$ python3 -q
>>> import numpy as np
>>> np.set_printoptions(precision=2, suppress=True, linewidth=140, floatmode="fixed")
>>> rd = lambda a: np.round(a, 2) + 0
>>> data = np.loadtxt("data.csv", delimiter=",")
>>> rd(data)
array([[0.67, 0.00, 0.33],
       [0.33, 0.33, 0.33],
       [0.50, 0.00, 0.50]])
>>> vec = np.array([5, 5, 0])
>>> target = data @ vec
>>> coef, lr = np.zeros(3), 1 / np.linalg.norm(data, 2) ** 2
>>> for i in range(15):
...     coef -= lr * data.T @ (data @ coef - target)
...     if i % 5 == 0: print(i, round(np.linalg.norm(data @ coef - target), 2))
... 
0 1.14
5 0.87
10 0.69
>>> rd(coef)
array([3.58, 3.09, 2.30])
>>> rd(np.linalg.cond(data))
np.float64(7.11)
>>> r0 = np.array([2, 2, 3])
>>> K = r0[np.abs(np.subtract.outer(np.arange(3), np.arange(3)))]
>>> K
array([[2, 2, 3],
       [2, 2, 2],
       [3, 2, 2]])
>>> w, evecs = np.linalg.eigh(K)
>>> vec = np.array([-3, -3, 0])
>>> np.abs(K).sum(axis=1).max(), rd(np.abs(w).max())
(np.int64(7), np.float64(6.7))
>>> vec @ K @ vec
np.int64(72)
>>> rd(evecs * np.maximum(w, 0) @ evecs.T)
array([[2.50, 2.00, 2.50],
       [2.00, 2.00, 2.00],
       [2.50, 2.00, 2.50]])
>>> X = np.load("test1.npy")
>>> X
array([[18,  3, -8,  4],
       [ 3, 18,  7, -9],
       [-8,  7, 10, -2],
       [ 4, -9, -2, 14]])
>>> w, evecs = np.linalg.eigh(X)
>>> np.unique(w.round(6) + 0, return_counts=True)[1]
array([1, 1, 1, 1])
>>> rd(np.linalg.svd(X, compute_uv=False))
array([28.84, 21.61,  9.54,  0.00])
>>> rd(np.abs(evecs[:, -1]))
array([0.35, 0.63, 0.44, 0.54])
>>> rd(evecs.T @ evecs)
array([[1.00, 0.00, 0.00, 0.00],
       [0.00, 1.00, 0.00, 0.00],
       [0.00, 0.00, 1.00, 0.00],
       [0.00, 0.00, 0.00, 1.00]])
>>> np.linalg.cond(X) > 100
np.True_
>>> rd(np.abs(np.linalg.eigvals(X)).max())
np.float64(28.84)
>>> np.allclose(X, X.T)
True
>>> np.allclose(X @ X.T, X.T @ X)
True
>>> np.trace(X)
np.int64(60)
>>> np.linalg.determinant(X)
Traceback (most recent call last):
  File "<python-input-31>", line 1, in <module>
    np.linalg.determinant(X)
    ^^^^^^^^^^^^^^^^^^^^^
AttributeError: module 'numpy.linalg' has no attribute 'determinant'
>>> (X - X.T) / 2
array([[0.00, 0.00, 0.00, 0.00],
       [0.00, 0.00, 0.00, 0.00],
       [0.00, 0.00, 0.00, 0.00],
       [0.00, 0.00, 0.00, 0.00]])
>>> X.inv()
Traceback (most recent call last):
  File "<python-input-33>", line 1, in <module>
    X.inv()
    ^^^^^
AttributeError: 'numpy.ndarray' object has no attribute 'inv'
>>> (X + X.T) / 2
array([[18.00,  3.00, -8.00,  4.00],
       [ 3.00, 18.00,  7.00, -9.00],
       [-8.00,  7.00, 10.00, -2.00],
       [ 4.00, -9.00, -2.00, 14.00]])
>>> w, evecs = np.linalg.eigh(X)
>>> vec = np.array([4, 5, 8, 0])
>>> np.abs(X).sum(axis=1).max(), rd(np.abs(w).max())
(np.int64(37), np.float64(28.84))
>>> rd(vec @ X @ vec / (vec @ vec)), rd(w[0]), rd(w[-1])
(np.float64(14.72), np.float64(0.0), np.float64(28.84))
>>> C2 = X.T @ X
>>> rd(np.linalg.eigvalsh(C2)[::-1])
array([831.93, 466.97,  91.10,   0.00])
>>> np.linalg.matrix_rank(C2)
np.int64(4)
>>> rd(np.linalg.svd(X, compute_uv=False) ** 2)
array([831.93, 466.97,  91.10,   0.00])
>>> C2
array([[ 413,   16, -211,  117],
       [  16,  463,  190, -290],
       [-211,  190,  217, -143],
       [ 117, -290, -143,  297]])
>>> m1 = np.array([[3.0, 8.0, -2.0], [8.0, 15.0, -4.0], [-2.0, -4.0, 0.0]])
>>> m1
array([[ 3.00,  8.00, -2.00],
       [ 8.00, 15.00, -4.00],
       [-2.00, -4.00,  0.00]])
>>> P = np.triu(np.array([[7, 7, -3], [1, 8, 9], [-7, 6, 5]]), 1) + np.eye(3)
>>> B = P @ m1 @ np.linalg.inv(P)
>>> np.trace(B), np.trace(m1)
(np.float64(18.0), np.float64(18.0))
>>> P @ m1 - m1 @ P
array([[  62.00,   96.00,  -91.00],
       [ -18.00,  -92.00, -111.00],
       [   0.00,   14.00,   30.00]])
>>> rd(np.linalg.det(B))
np.float64(20.0)
>>> w, evecs = np.linalg.eig(m1)
>>> rd(np.sort(np.linalg.eigvals(m1 @ m1)))
array([  1.00,   1.00, 400.00])
>>> rd(m1 @ evecs[:, 0] - w[0] * evecs[:, 0])
array([0.00, 0.00, 0.00])
>>> rd(np.sort(np.linalg.eigvals(m1.T)))
array([-1.00, -1.00, 20.00])
>>> rd(np.sort(np.linalg.eigvals(np.linalg.inv(m1))))
array([-1.00, -1.00,  0.05])
